$ python -q
>>> import numpy as np
>>> import numpy.linalg as la
>>> np.set_printoptions(precision=2, suppress=True, linewidth=100, sign=" ")
>>> rnd = lambda a: np.round(a, 2) + 0
>>> mat = np.load("sample12.npy")
>>> mat
array([[ -3,  -3,  -3,  -3,  -3,  -3,  -3,  -3,  -3,  -3,  -3,  -3,  -3,  -3],
       [ -3,  -6,  -6,  -6,  -6,  -6,  -6,  -6,  -6,  -6,  -6,  -6,  -6,  -6],
       [ -3,  -6,  -9,  -9,  -9,  -9,  -9,  -9,  -9,  -9,  -9,  -9,  -9,  -9],
       [ -3,  -6,  -9, -12, -12, -12, -12, -12, -12, -12, -12, -12, -12, -12],
       [ -3,  -6,  -9, -12, -15, -15, -15, -15, -15, -15, -15, -15, -15, -15],
       [ -3,  -6,  -9, -12, -15, -18, -18, -18, -18, -18, -18, -18, -18, -18],
       [ -3,  -6,  -9, -12, -15, -18, -21, -21, -21, -21, -21, -21, -21, -21],
       [ -3,  -6,  -9, -12, -15, -18, -21, -24, -24, -24, -24, -24, -24, -24],
       [ -3,  -6,  -9, -12, -15, -18, -21, -24, -27, -27, -27, -27, -27, -27],
       [ -3,  -6,  -9, -12, -15, -18, -21, -24, -27, -30, -30, -30, -30, -30],
       [ -3,  -6,  -9, -12, -15, -18, -21, -24, -27, -30, -33, -33, -33, -33],
       [ -3,  -6,  -9, -12, -15, -18, -21, -24, -27, -30, -33, -36, -36, -36],
       [ -3,  -6,  -9, -12, -15, -18, -21, -24, -27, -30, -33, -36, -39, -39],
       [ -3,  -6,  -9, -12, -15, -18, -21, -24, -27, -30, -33, -36, -39, -42]])
>>> # symmetric
>>> W = np.array([[2, 1, -1],
...     [2, 0, 0],
...     [0, -2, -2],
...     [-1, -1, -2],
...     [2, -2, 0],
...     [1, 0, 2],
...     [-2, -2, -1],
...     [2, 1, -1],
...     [0, 2, 0],
...     [0, 2, 0],
...     [-1, -2, -1],
...     [0, -2, -1],
...     [1, 1, -1],
...     [0, -2, -2]])
>>> coef = np.array([3, 1, 3])
>>> hid = np.maximum(mat @ W + coef, 0)
>>> la.matrix_rank(hid)
np.int64(2)
>>> hid
array([[   0,   19,   33],
       [   0,   40,   60],
       [   0,   61,   87],
       [   0,   76,  108],
       [   0,   88,  123],
       [   0,   94,  138],
       [   0,  100,  159],
       [   0,  100,  177],
       [   0,  103,  192],
       [   0,  112,  207],
       [   0,  127,  222],
       [   0,  136,  234],
       [   0,  139,  243],
       [   0,  145,  249]])
>>> C = np.array([[1, 3], [2, 0], [1, 1]])
>>> hid @ C
array([[  71,   33],
       [ 140,   60],
       [ 209,   87],
       [ 260,  108],
       [ 299,  123],
       [ 326,  138],
       [ 359,  159],
       [ 377,  177],
       [ 398,  192],
       [ 431,  207],
       [ 476,  222],
       [ 506,  234],
       [ 521,  243],
       [ 539,  249]])
>>> def softmax(z):
...     e = np.exp(z - z.max(axis=-1, keepdims=True))
...     return e / e.sum(axis=-1, keepdims=True)
... 
>>> rnd(softmax(hid[0]))
array([ 0.,  0.,  1.])
>>> rnd(softmax(hid).sum(axis=1))
array([ 1.,  1.,  1.,  1.,  1.,  1.,  1.,  1.,  1.,  1.,  1.,  1.,  1.,  1.])
>>> att = hid @ hid.T / np.sqrt(3)
>>> softmax(att).round(6).argmax(axis=1)
array([ 13,  13,  13,  13,  13,  13,  13,  13,  13,  13,  13,  13,  13,  13])
>>> arr = np.loadtxt("block8.csv", delimiter=",")
>>> arr
array([[ 0.,  0.,  0.,  0.,  0.,  0.,  0.,  1.,  0.,  0.,  0.],
       [ 0.,  0.,  0.,  0.,  0.,  1.,  0.,  0.,  0.,  0.,  0.],
       [ 0.,  0.,  0.,  0.,  0.,  0.,  0.,  0.,  0.,  0.,  1.],
       [ 0.,  0.,  0.,  0.,  0.,  0.,  0.,  0.,  0.,  0.,  0.],
       [ 0.,  0.,  0.,  0.,  0.,  0.,  0.,  0.,  0.,  0.,  0.],
       [ 0.,  1.,  0.,  0.,  0.,  0.,  0.,  1.,  0.,  0.,  0.],
       [ 0.,  0.,  0.,  0.,  0.,  0.,  0.,  0.,  0.,  1.,  0.],
       [ 1.,  0.,  0.,  0.,  0.,  1.,  0.,  0.,  0.,  0.,  0.],
       [ 0.,  0.,  0.,  0.,  0.,  0.,  0.,  0.,  0.,  0.,  0.],
       [ 0.,  0.,  0.,  0.,  0.,  0.,  1.,  0.,  0.,  0.,  0.],
       [ 0.,  0.,  1.,  0.,  0.,  0.,  0.,  0.,  0.,  0.,  0.]])
>>> [round(float(la.det(arr[:i, :i])), 2) + 0 for i in range(1, 12)]
[0.0, 0.0, 0.0, 0.0, 0.0, 0.0, 0.0, 0.0, 0.0, 0.0, 0.0]
>>> rnd(la.eigvalsh(arr).min())
np.float64(-1.62)
>>> np.all(la.eigvalsh(arr) > 0)
np.False_
>>> left, s, VT = la.svd(arr)
>>> rnd(s)
array([ 1.62,  1.62,  1.  ,  1.  ,  1.  ,  1.  ,  0.62,  0.62,  0.  ,  0.  ,  0.  ])
>>> np.argmax(s[:-1] / (s[1:] + 1e-6)) + 1
np.int64(8)
>>> Y = left[:, :8] @ np.diag(s[:8]) @ VT[:8]
>>> la.matrix_rank(Y)
np.int64(8)
>>> la.matrix_rank(arr, rtol=0.05)
np.int64(8)
>>> rnd(la.norm(arr - Y, 2)), s[8]
(np.float64(0.0), np.float64(0.0))
>>> rng = np.random.default_rng(403105)
>>> lab = rng.permutation(11)
>>> lab
array([  3,  10,   0,   7,   1,   9,   5,   6,   2,   4,   8])
>>> Y = arr[lab][:, lab]
>>> np.trace(Y)
np.float64(0.0)
>>> np.diag(Y)
array([ 0.,  0.,  0.,  0.,  0.,  0.,  0.,  0.,  0.,  0.,  0.])
>>> np.argsort(-la.norm(arr, axis=0).round(6), kind="stable")[:3]
array([ 5,  7,  0])
>>> [round(float(x), 2) for x in la.svd(arr, compute_uv=False)[:3]]
[1.62, 1.62, 1.0]
>>> left, s, VT = la.svd(arr, full_matrices=False)
>>> (s > 1e-8).sum()
np.int64(8)
>>> rnd(left.T @ arr @ VT.T)
array([[ 1.62,  0.  ,  0.  ,  0.  ,  0.  ,  0.  ,  0.  ,  0.  ,  0.  ,  0.  ,  0.  ],
       [ 0.  ,  1.62,  0.  ,  0.  ,  0.  ,  0.  ,  0.  ,  0.  ,  0.  ,  0.  ,  0.  ],
       [ 0.  ,  0.  ,  1.  ,  0.  ,  0.  ,  0.  ,  0.  ,  0.  ,  0.  ,  0.  ,  0.  ],
       [ 0.  ,  0.  ,  0.  ,  1.  ,  0.  ,  0.  ,  0.  ,  0.  ,  0.  ,  0.  ,  0.  ],
       [ 0.  ,  0.  ,  0.  ,  0.  ,  1.  ,  0.  ,  0.  ,  0.  ,  0.  ,  0.  ,  0.  ],
       [ 0.  ,  0.  ,  0.  ,  0.  ,  0.  ,  1.  ,  0.  ,  0.  ,  0.  ,  0.  ,  0.  ],
       [ 0.  ,  0.  ,  0.  ,  0.  ,  0.  ,  0.  ,  0.62,  0.  ,  0.  ,  0.  ,  0.  ],
       [ 0.  ,  0.  ,  0.  ,  0.  ,  0.  ,  0.  ,  0.  ,  0.62,  0.  ,  0.  ,  0.  ],
       [ 0.  ,  0.  ,  0.  ,  0.  ,  0.  ,  0.  ,  0.  ,  0.  ,  0.  ,  0.  ,  0.  ],
       [ 0.  ,  0.  ,  0.  ,  0.  ,  0.  ,  0.  ,  0.  ,  0.  ,  0.  ,  0.  ,  0.  ],
       [ 0.  ,  0.  ,  0.  ,  0.  ,  0.  ,  0.  ,  0.  ,  0.  ,  0.  ,  0.  ,  0.  ]])
>>> m1 = np.array([[-0.5, 0.3, 0.0, 0.4, -0.9, -0.5, -1.0, 1.5, 0.3, 0.3],
...     [-1.0, -0.2, -0.5, -0.7, 1.0, 1.4, -0.7, 0.1, 0.5, 0.7],
...     [-2.3, -0.6, -1.4, 0.5, 0.8, 0.8, -0.6, -0.2, -2.3, -1.2],
...     [0.9, 0.8, -1.4, 1.8, -0.6, 1.4, 0.9, 0.4, 0.1, -0.2],
...     [0.6, -0.5, -1.0, -2.3, 1.7, 1.0, 0.2, 1.4, 0.6, -1.5],
...     [-0.6, 0.5, 1.4, 0.8, -1.1, -0.1, -0.1, -0.7, 0.7, -2.0],
...     [1.2, 0.5, 0.1, -0.2, 0.6, -0.8, -1.1, 0.1, -0.6, -0.2],
...     [-1.3, 0.1, -0.4, 0.4, 2.2, -1.2, 0.1, 0.7, -1.1, 1.6]])
>>> m1[0] = m1[3] + 0.1 * rng.normal(size=10)
>>> rnd(m1)
array([[ 0.85,  0.77, -1.31,  1.63, -0.64,  1.33,  0.87,  0.6 ,  0.16, -0.22],
       [-1.  , -0.2 , -0.5 , -0.7 ,  1.  ,  1.4 , -0.7 ,  0.1 ,  0.5 ,  0.7 ],
       [-2.3 , -0.6 , -1.4 ,  0.5 ,  0.8 ,  0.8 , -0.6 , -0.2 , -2.3 , -1.2 ],
       [ 0.9 ,  0.8 , -1.4 ,  1.8 , -0.6 ,  1.4 ,  0.9 ,  0.4 ,  0.1 , -0.2 ],
       [ 0.6 , -0.5 , -1.  , -2.3 ,  1.7 ,  1.  ,  0.2 ,  1.4 ,  0.6 , -1.5 ],
       [-0.6 ,  0.5 ,  1.4 ,  0.8 , -1.1 , -0.1 , -0.1 , -0.7 ,  0.7 , -2.  ],
       [ 1.2 ,  0.5 ,  0.1 , -0.2 ,  0.6 , -0.8 , -1.1 ,  0.1 , -0.6 , -0.2 ],
       [-1.3 ,  0.1 , -0.4 ,  0.4 ,  2.2 , -1.2 ,  0.1 ,  0.7 , -1.1 ,  1.6 ]])
>>> Y = np.array([[-1, 1],
...     [2, 1],
...     [0, 2],
...     [1, -2],
...     [-1, -1],
...     [1, -3],
...     [-1, -2],
...     [-2, 0],
...     [2, 3],
...     [2, -2]])
>>> la.matrix_rank(m1 @ Y)
np.int64(2)
>>> data = np.loadtxt("mat.csv", delimiter=",")
>>> data
array([[-1.4 ,  0.1 ,  0.4 , -1.1 ,  0.8 , -0.6 , -0.1 , -0.9 ],
       [-1.2 ,  0.08,  0.47, -1.31,  0.71, -0.38, -0.11, -0.91],
       [ 0.3 ,  0.6 ,  0.7 ,  1.8 , -1.6 ,  1.5 , -0.8 ,  1.  ],
       [ 0.7 ,  0.4 ,  0.9 ,  0.2 , -1.8 , -0.8 ,  2.1 ,  0.1 ],
       [ 2.  , -2.  ,  0.5 ,  0.4 , -1.4 ,  0.1 , -1.2 ,  0.7 ],
       [ 0.8 ,  0.5 , -1.8 ,  0.9 , -0.3 ,  0.8 , -0.5 ,  0.8 ],
       [-1.8 , -1.9 , -1.  , -0.9 ,  1.2 , -0.2 , -0.9 , -0.8 ],
       [-0.2 ,  0.9 , -0.7 ,  1.7 ,  1.2 ,  0.9 , -0.9 ,  0.  ],
       [ 1.3 ,  0.  , -0.5 ,  0.4 , -0.4 ,  0.4 , -0.6 ,  1.5 ],
       [-2.  ,  0.3 ,  0.4 ,  0.  ,  0.3 ,  0.9 , -0.3 , -1.8 ]])
>>> x = np.array([4, 1, 6, 9, 3, 8, 2, 4])
>>> a = np.maximum(data @ x, 0)
>>> rnd(np.tanh(data @ x))
array([-1., -1.,  1.,  1.,  1.,  1., -1.,  1.,  1., -1.])
>>> rnd(np.maximum(data @ (3 * x), 0))
array([  0. ,   0. ,  95.4,   9.6,  28.8,  26.1,   0. ,  60.6,  37.8,   0. ])
>>> rnd(data.T @ a)
array([ 50.28,  23.69,  -6.16, 108.93, -53.49,  76.28, -60.33,  64.7 ])
>>> data * (a > 1e-9)[:, None]
array([[-0. ,  0. ,  0. , -0. ,  0. , -0. , -0. , -0. ],
       [-0. ,  0. ,  0. , -0. ,  0. , -0. , -0. , -0. ],
       [ 0.3,  0.6,  0.7,  1.8, -1.6,  1.5, -0.8,  1. ],
       [ 0.7,  0.4,  0.9,  0.2, -1.8, -0.8,  2.1,  0.1],
       [ 2. , -2. ,  0.5,  0.4, -1.4,  0.1, -1.2,  0.7],
       [ 0.8,  0.5, -1.8,  0.9, -0.3,  0.8, -0.5,  0.8],
       [-0. , -0. , -0. , -0. ,  0. , -0. , -0. , -0. ],
       [-0.2,  0.9, -0.7,  1.7,  1.2,  0.9, -0.9,  0. ],
       [ 1.3,  0. , -0.5,  0.4, -0.4,  0.4, -0.6,  1.5],
       [-0. ,  0. ,  0. ,  0. ,  0. ,  0. , -0. , -0. ]])
>>> Y = data / np.sqrt((data ** 2).mean(axis=1, keepdims=True))
>>> la.matrix_rank(Y) == la.matrix_rank(data)
np.True_
>>> la.matrix_rank(data - data.mean(axis=1, keepdims=True))
np.int64(7)
>>> rnd(la.norm(Y, axis=1))
array([ 2.83,  2.83,  2.83,  2.83,  2.83,  2.83,  2.83,  2.83,  2.83,  2.83])
>>> t3 = np.stack([data, -3 * data, data[::-1]])
>>> rnd(np.einsum("bij,cij->bc", t3, t3))
array([[  81.72, -245.17,   -3.73],
       [-245.17,  735.5 ,   11.18],
       [  -3.73,   11.18,   81.72]])
>>> t3.shape
(3, 10, 8)
>>> (t3 @ data.T).shape
(3, 10, 10)
>>> proj = data @ la.solve(data.T @ data, data.T)
>>> rnd(np.diag(proj))
array([ 0.75,  0.37,  0.95,  0.81,  0.99,  0.99,  0.97,  0.88,  0.44,  0.85])
>>> rnd(proj @ data[:, 5])
array([-0.6 , -0.38,  1.5 , -0.8 ,  0.1 ,  0.8 , -0.2 ,  0.9 ,  0.4 ,  0.9 ])
>>> rnd(la.norm(data))
np.float64(9.04)
>>> la.matrix_rank(data)
np.int64(8)
>>> data.shape
(10, 8)
>>> np.count_nonzero(data)
np.int64(77)
>>> Y = np.array([[1, 1, 1, 2, 2, 0, 2, 0, 0, 0, 2, 2, 1],
...     [1, 1, 1, 2, 1, 2, 0, 1, 2, 1, 1, 0, 0],
...     [1, 0, 1, 1, 1, 0, 1, 2, 0, 1, 1, 2, 0],
...     [2, 0, 0, 0, 2, 0, 1, 0, 1, 2, 1, 2, 0],
...     [0, 1, 1, 2, 0, 0, 0, 0, 2, 1, 0, 1, 0],
...     [0, 0, 0, 2, 0, 2, 0, 1, 1, 0, 2, 0, 1],
...     [0, 0, 1, 0, 2, 1, 1, 2, 2, 1, 2, 2, 1]])
>>> W0 = Y.T @ Y
>>> W0
array([[  7,   2,   3,   5,   8,   2,   5,   3,   4,   6,   6,   8,   1],
       [  2,   3,   3,   6,   3,   2,   2,   1,   4,   2,   3,   3,   1],
       [  3,   3,   5,   7,   6,   3,   4,   5,   6,   4,   6,   7,   2],
       [  5,   6,   7,  17,   7,   8,   5,   6,  10,   5,  11,   8,   4],
       [  8,   3,   6,   7,  14,   4,   9,   7,   8,   8,  12,  14,   4],
       [  2,   2,   3,   8,   4,   9,   1,   6,   8,   3,   8,   2,   3],
       [  5,   2,   4,   5,   9,   1,   7,   4,   3,   4,   8,  10,   3],
       [  3,   1,   5,   6,   7,   6,   4,  10,   7,   5,   9,   8,   3],
       [  4,   4,   6,  10,   8,   8,   3,   7,  14,   8,   9,   8,   3],
       [  6,   2,   4,   5,   8,   3,   4,   5,   8,   8,   6,   9,   1],
       [  6,   3,   6,  11,  12,   8,   8,   9,   9,   6,  15,  12,   6],
       [  8,   3,   7,   8,  14,   2,  10,   8,   8,   9,  12,  17,   4],
       [  1,   1,   2,   4,   4,   3,   3,   3,   3,   1,   6,   4,   3]])
>>> rnd(softmax(10 * m1[4]))
array([ 0.  ,  0.  ,  0.  ,  0.  ,  0.95,  0.  ,  0.  ,  0.05,  0.  ,  0.  ])
>>> att = m1 @ m1.T / np.sqrt(10)
>>> rnd(softmax(att + np.triu(np.full(att.shape, -np.inf), 1)))
array([[ 1.  ,  0.  ,  0.  ,  0.  ,  0.  ,  0.  ,  0.  ,  0.  ],
       [ 0.1 ,  0.9 ,  0.  ,  0.  ,  0.  ,  0.  ,  0.  ,  0.  ],
       [ 0.01,  0.02,  0.98,  0.  ,  0.  ,  0.  ,  0.  ,  0.  ],
       [ 0.44,  0.02,  0.02,  0.52,  0.  ,  0.  ,  0.  ,  0.  ],
       [ 0.01,  0.03,  0.01,  0.01,  0.95,  0.  ,  0.  ,  0.  ],
       [ 0.04,  0.02,  0.04,  0.04,  0.01,  0.85,  0.  ,  0.  ],
       [ 0.07,  0.07,  0.08,  0.07,  0.15,  0.08,  0.46,  0.  ],
       [ 0.01,  0.03,  0.07,  0.01,  0.01,  0.  ,  0.02,  0.84]])
>>> rnd(softmax(att))
array([[ 0.42,  0.02,  0.02,  0.47,  0.02,  0.02,  0.01,  0.01],
       [ 0.04,  0.38,  0.15,  0.04,  0.2 ,  0.02,  0.04,  0.12],
       [ 0.01,  0.01,  0.93,  0.01,  0.01,  0.  ,  0.  ,  0.03],
       [ 0.42,  0.02,  0.02,  0.49,  0.01,  0.02,  0.01,  0.01],
       [ 0.01,  0.03,  0.01,  0.01,  0.94,  0.  ,  0.01,  0.01],
       [ 0.04,  0.02,  0.04,  0.04,  0.01,  0.82,  0.03,  0.01],
       [ 0.06,  0.06,  0.07,  0.06,  0.13,  0.07,  0.4 ,  0.14],
       [ 0.01,  0.03,  0.07,  0.01,  0.01,  0.  ,  0.02,  0.84]])
>>> softmax(att).round(6).argmax(axis=1)
array([ 3,  1,  2,  3,  4,  5,  6,  7])
